% python3 -q
>>> import numpy as np
>>> from numpy import linalg as LA
>>> np.set_printoptions(precision=1, suppress=True, linewidth=140)
>>> rnd = lambda a: np.round(a, 1) + 0
>>> M = np.load("sample17.npy")
>>> rnd(M)
array([[-0.5,  0.2],
       [ 0.1, -0.2],
       [-0.8, -0.4],
       [-0.2,  0.9]])
>>> vec = np.array([-2, 2])
>>> y = M @ vec
>>> rnd(LA.pinv(M) @ M)
array([[1., 0.],
       [0., 1.]])
>>> rng = np.random.default_rng(64)
>>> y = y + 0.3 * rng.normal(size=4)
>>> rnd(y)
array([ 1.3, -0.6,  0.5,  2.4])
>>> b, *_ = LA.lstsq(M, y)
>>> b.round()
array([-2.,  2.])
>>> [round(float(LA.norm(LA.solve(M.T @ M + lam * np.eye(2), M.T @ y))), 2) for lam in (0, 1, 10, 100)]
[2.82, 1.41, 0.26, 0.03]
>>> rnd(b)
array([-1.6,  2.3])
>>> proj = M @ LA.solve(M.T @ M, M.T)
>>> rnd(np.diag(proj))
array([0.3, 0. , 0.8, 0.8])
>>> rnd(proj)
array([[ 0.3, -0.1,  0.3,  0.3],
       [-0.1,  0. ,  0. , -0.2],
       [ 0.3,  0. ,  0.8, -0.2],
       [ 0.3, -0.2, -0.2,  0.8]])
>>> rnd((np.eye(4) - proj) @ M)
array([[0., 0.],
       [0., 0.],
       [0., 0.],
       [0., 0.]])
>>> np.trace(proj)
np.float64(2.0)
>>> rk = LA.matrix_rank(proj)
>>> rk
np.int64(2)
>>> N = LA.svd(proj)[2][rk:].T
>>> LA.matrix_rank(proj.T @ proj), LA.matrix_rank(proj @ proj.T)
(np.int64(2), np.int64(2))
>>> np.allclose(proj @ N, 0)
True
>>> rnd(N @ N.T)
array([[ 0.7,  0.1, -0.3, -0.3],
       [ 0.1,  1. ,  0. ,  0.2],
       [-0.3,  0. ,  0.2,  0.2],
       [-0.3,  0.2,  0.2,  0.2]])
>>> feats = np.load("out6.npy")
>>> feats
array([[ 2,  3,  2,  3,  2,  3],
       [ 1, -3,  1, -3,  1, -3],
       [ 3, -1,  3, -1,  3, -1],
       [ 2,  3,  2,  3,  2,  3],
       [ 1, -3,  1, -3,  1, -3],
       [ 3, -1,  3, -1,  3, -1]])
>>> U, sig, VT = LA.svd(feats)
>>> V = VT[:(sig > 1e-8).sum()]
>>> vec = feats[4] + -1 * feats[3] + rng.integers(2) * np.eye(6)[4]
>>> vec
array([-1., -6., -1., -6.,  0., -6.])
>>> rnd(LA.norm(vec - V.T @ V @ vec))
np.float64(0.8)
>>> rnd(np.diag(V.T @ V))
array([0.3, 0.3, 0.3, 0.3, 0.3, 0.3])
>>> np.allclose(V.T @ V @ vec, vec)
False
>>> rk = LA.matrix_rank(feats)
>>> rk
np.int64(2)
>>> N = LA.svd(feats)[2][rk:].T
>>> [int(LA.matrix_rank(np.delete(feats, i, axis=0))) for i in range(6)]
[2, 2, 2, 2, 2, 2]
>>> [int(LA.matrix_rank(feats[:, :j + 1])) for j in range(6)]
[1, 2, 2, 2, 2, 2]
>>> np.allclose(feats @ N, 0)
True
>>> N.shape
(6, 4)
>>> rnd(feats @ N)
array([[0., 0., 0., 0.],
       [0., 0., 0., 0.],
       [0., 0., 0., 0.],
       [0., 0., 0., 0.],
       [0., 0., 0., 0.],
       [0., 0., 0., 0.]])
>>> rnd(N @ N.T)
array([[ 0.7,  0. , -0.3,  0. , -0.3,  0. ],
       [ 0. ,  0.7,  0. , -0.3,  0. , -0.3],
       [-0.3,  0. ,  0.7,  0. , -0.3,  0. ],
       [ 0. , -0.3,  0. ,  0.7,  0. , -0.3],
       [-0.3,  0. , -0.3,  0. ,  0.7,  0. ],
       [ 0. , -0.3,  0. , -0.3,  0. ,  0.7]])
>>> np.allclose(feats @ feats.T, feats.T @ feats)
False
>>> np.trace(feats)
np.int64(5)
>>> (feats - feats.T) / 2
array([[ 0. ,  1. , -0.5,  0.5,  0.5,  0. ],
       [-1. ,  0. ,  1. , -3. ,  2. , -1. ],
       [ 0.5, -1. ,  0. , -1.5,  1. , -2. ],
       [-0.5,  3. ,  1.5,  0. ,  2.5,  2. ],
       [-0.5, -2. , -1. , -2.5,  0. , -3. ],
       [ 0. ,  1. ,  2. , -2. ,  3. ,  0. ]])
>>> A = np.load("mat.npy")
>>> A
array([[0, 1, 1, 1],
       [1, 0, 0, 0],
       [1, 0, 0, 1],
       [1, 0, 1, 0]])
>>> # symmetric, so the eigenvalues are real
>>> A @ A
array([[3, 0, 1, 1],
       [0, 1, 1, 1],
       [1, 1, 2, 1],
       [1, 1, 1, 2]])
>>> np.trace(A @ A @ A) // 6
np.int64(1)
>>> L = np.diag(A.sum(axis=1)) - A
>>> round(LA.det(L[1:, 1:]))
3
>>> (LA.eigvalsh(L) < 1e-8).sum()
np.int64(1)
>>> L @ np.ones(4)
array([0., 0., 0., 0.])
>>> L
array([[ 3, -1, -1, -1],
       [-1,  1,  0,  0],
       [-1,  0,  2, -1],
       [-1,  0, -1,  2]])
>>> rnd(LA.eigvalsh(L))
array([0., 1., 3., 4.])
>>> rnd(LA.eigvalsh(A).min())
np.float64(-1.5)
>>> [round(float(LA.det(A[:i, :i])), 2) + 0 for i in range(1, 5)]
[0.0, -1.0, 0.0, 1.0]
>>> np.all(LA.eigvalsh(A) > 0)
np.False_
>>> vals, V = LA.eig(A)
>>> rnd(np.sort(LA.eigvals(LA.inv(A))))
array([-1. , -0.7,  0.5,  3.2])
>>> F = np.loadtxt("block6.csv", delimiter=",")
>>> F
array([[ 4.,  5.,  6.,  7.],
       [ 8.,  9., 10., 11.],
       [12., 13., 14., 15.],
       [16., 17., 18., 19.]])
>>> # looks like rank 2
>>> LA.cond(F) > 100
np.True_
>>> np.argsort(-LA.norm(F, axis=0).round(6), kind="stable")[:3]
array([3, 2, 1])
>>> LA.matrix_rank(F, rtol=0.1)
np.int64(1)
>>> [round(float(x), 1) for x in LA.svd(F, compute_uv=False)[:3]]
[49.5, 1.6, 0.0]
>>> F.reshape(2, -1)
array([[ 4.,  5.,  6.,  7.,  8.,  9., 10., 11.],
       [12., 13., 14., 15., 16., 17., 18., 19.]])
>>> F.ravel(order="F")
array([ 4.,  8., 12., 16.,  5.,  9., 13., 17.,  6., 10., 14., 18.,  7., 11., 15., 19.])
>>> blk = F.reshape(4, 2, -1)
>>> np.einsum("ihd,ihd->ih", blk, blk)
array([[ 41.,  85.],
       [145., 221.],
       [313., 421.],
       [545., 685.]])
>>> blk.shape
(4, 2, 2)
>>> blk.sum(axis=1)
array([[10., 12.],
       [18., 20.],
       [26., 28.],
       [34., 36.]])
>>> B = F / np.sqrt((F ** 2).mean(axis=1, keepdims=True))
>>> LA.matrix_rank(F - F.mean(axis=1, keepdims=True))
np.int64(1)
>>> rk = LA.matrix_rank(F)
>>> rk
np.int64(2)
>>> N = LA.svd(F)[2][rk:].T
>>> [int(LA.matrix_rank(np.delete(F, i, axis=0))) for i in range(4)]
[2, 2, 2, 2]
>>> N.shape
(4, 2)
>>> [int(LA.matrix_rank(F[:, :j + 1])) for j in range(4)]
[1, 2, 2, 2]
>>> r0 = np.array([0, 2, 1])
>>> np.correlate(A[0], A[1], "full")
array([0, 0, 0, 0, 1, 1, 1])
>>> np.polyval(r0, A[0])
array([1, 3, 3, 3])
>>> np.cross(A[0, :3], A[1, :3])
array([ 0,  1, -1])
>>> np.array([np.convolve(row, r0, "same") for row in A])
array([[0, 2, 3, 3],
       [2, 1, 0, 0],
       [2, 1, 0, 2],
       [2, 1, 2, 1]])
>>> data = np.array([[1, 0, 0], [0, -3, 0], [0, 0, -2]])
>>> # triangular
>>> def softmax(z):
...     e = np.exp(z - z.max(axis=-1, keepdims=True))
...     return e / e.sum(axis=-1, keepdims=True)
... 
>>> rnd(softmax(data[2]))
array([0.5, 0.5, 0.1])
>>> S = data @ data.T / np.sqrt(3)
>>> rnd(softmax(S)[2] @ data)
array([ 0.1, -0.2, -1.7])
>>> vals, V = LA.eig(data)
>>> vals
array([ 1., -3., -2.])
>>> rnd(np.sort(LA.eigvals(LA.inv(data))))
array([-0.5, -0.3,  1. ])
>>> rnd(np.sort(LA.eigvals(data.T)))
array([-3., -2.,  1.])
>>> rnd(LA.eigvalsh(data).min())
np.float64(-3.0)
>>> np.all(LA.eigvalsh(data) > 0)
np.False_
>>> r0 = np.array([-5, -3])
>>> np.polyval(r0, data[1])
array([-3, 12, -3])
>>> np.convolve(data[1], r0)
array([ 0, 15,  9,  0])
>>> np.cross(data[1, :3], data[0, :3])
array([0, 0, 3])
>>> mat = np.load("run6.npy")
>>> mat
array([[3, 1, 2, 0],
       [2, 0, 0, 0],
       [2, 0, 2, 3],
       [0, 0, 3, 2]])
>>> rnd(LA.det(mat))
np.float64(10.0)
>>> X = np.array([[-3, -1, 1, 2], [6, 2, -2, -2], [6, 2, 2, -1], [-6, -2, 1, -1]])
>>> # column 0 dominates
>>> U, sig, VT = LA.svd(X)
>>> np.argmax(sig[:-1] / (sig[1:] + 1e-6)) + 1
np.int64(3)
>>> rnd(sig)
array([11.6,  3.2,  2.5,  0. ])
>>> B = U[:, :3] @ np.diag(sig[:3]) @ VT[:3]
>>> LA.matrix_rank(B)
np.int64(3)
>>> rnd(LA.norm(X - B, 2)), rnd(sig[3])
(np.float64(0.0), np.float64(0.0))
>>> arr = np.loadtxt("a.csv", delimiter=",")
>>> arr
array([[-1.,  2.,  1.,  3.],
       [ 0.,  3., -2.,  2.],
       [ 0.,  0.,  0., -1.],
       [ 0.,  0.,  0., -1.]])
>>> # rows 2 and 3 are equal
>>> U, sig, VT = LA.svd(arr)
>>> np.argmax(sig[:-1] / (sig[1:] + 1e-6)) + 1
np.int64(3)
>>> B = U[:, :3] @ np.diag(sig[:3]) @ VT[:3]
>>> rnd(B)
array([[-1.,  2.,  1.,  3.],
       [ 0.,  3., -2.,  2.],
       [ 0.,  0.,  0., -1.],
       [ 0.,  0.,  0., -1.]])
>>> rnd(LA.det(2 * arr)), rnd(LA.det(arr))
(np.float64(0.0), np.float64(0.0))
>>> B = arr + rng.integers(-2, 3, (4, 3)) @ rng.integers(-2, 3, (3, 4))
>>> B
array([[-3.,  2., -3.,  3.],
       [ 4.,  0., -6.,  1.],
       [-2.,  0., -4., -3.],
       [-2.,  2.,  4.,  3.]])
>>> np.abs(B - arr).sum(axis=1)
array([ 6., 12.,  8., 12.])
